>>> import numpy as np
>>> from numpy import linalg as LA
>>> np.set_printoptions(precision=2, suppress=True, linewidth=200, sign=" ")
>>> mat = np.load("m.npy")
>>> mat
array([[ 8, -9,  7],
       [-9,  8, -9],
       [ 7, -9,  8]])
>>> M2 = np.array([[0, -6], [-5, 2], [7, -1]])
>>> print(M2.T @ mat.T)
[[  94 -103  101]
 [ -73   79  -68]]
>>> np.einsum("ik,kj->ij", mat, M2)
array([[  94,  -73],
       [-103,   79],
       [ 101,  -68]])
>>> LA.matrix_rank(mat @ M2)
np.int64(2)
>>> np.vstack([mat, M2.T]).shape
(5, 3)
>>> np.einsum("ik,kj->ji", mat, M2)
array([[  94, -103,  101],
       [ -73,   79,  -68]])
>>> rng = np.random.default_rng(8518)
>>> idx = rng.permutation(3)
>>> M2 = mat[:, idx] * rng.choice([-1, 1], 3)
>>> M2
array([[ 7, -8, -9],
       [-9,  9,  8],
       [ 8, -7, -9]])
>>> U, _, Vt = LA.svd(mat.T @ M2)
>>> np.round(U @ Vt, 2) + 0
array([[ 0., -1.,  0.],
       [ 0.,  0.,  1.],
       [ 1.,  0.,  0.]])
>>> ev, V = LA.eigh(mat)
>>> x0 = np.array([2, 2, 3])
>>> np.round(x0 @ mat @ x0 / (x0 @ x0), 2), round(float(ev[0]), 2), round(float(ev[-1]), 2)
(np.float64(2.35), -1.7, 24.7)
>>> V * np.abs(ev) @ V.T
array([[ 8.62, -7.84,  7.62],
       [-7.84, 10.15, -7.84],
       [ 7.62, -7.84,  8.62]])
>>> x0 @ mat @ x0
np.int64(40)
>>> LA.matrix_rank(mat, rtol=0.1)
np.int64(1)
>>> np.argsort(-LA.norm(mat, axis=0).round(6), kind="stable")[:3]
array([ 1,  0,  2])
>>> round(float(LA.norm(mat, 2) / LA.norm(mat)), 2)
1.0
>>> round(np.log10(LA.cond(mat)))
1
>>> np.round(np.abs(LA.svd(mat)[2][-1]), 2) + 0
array([ 0.71,  0.  ,  0.71])
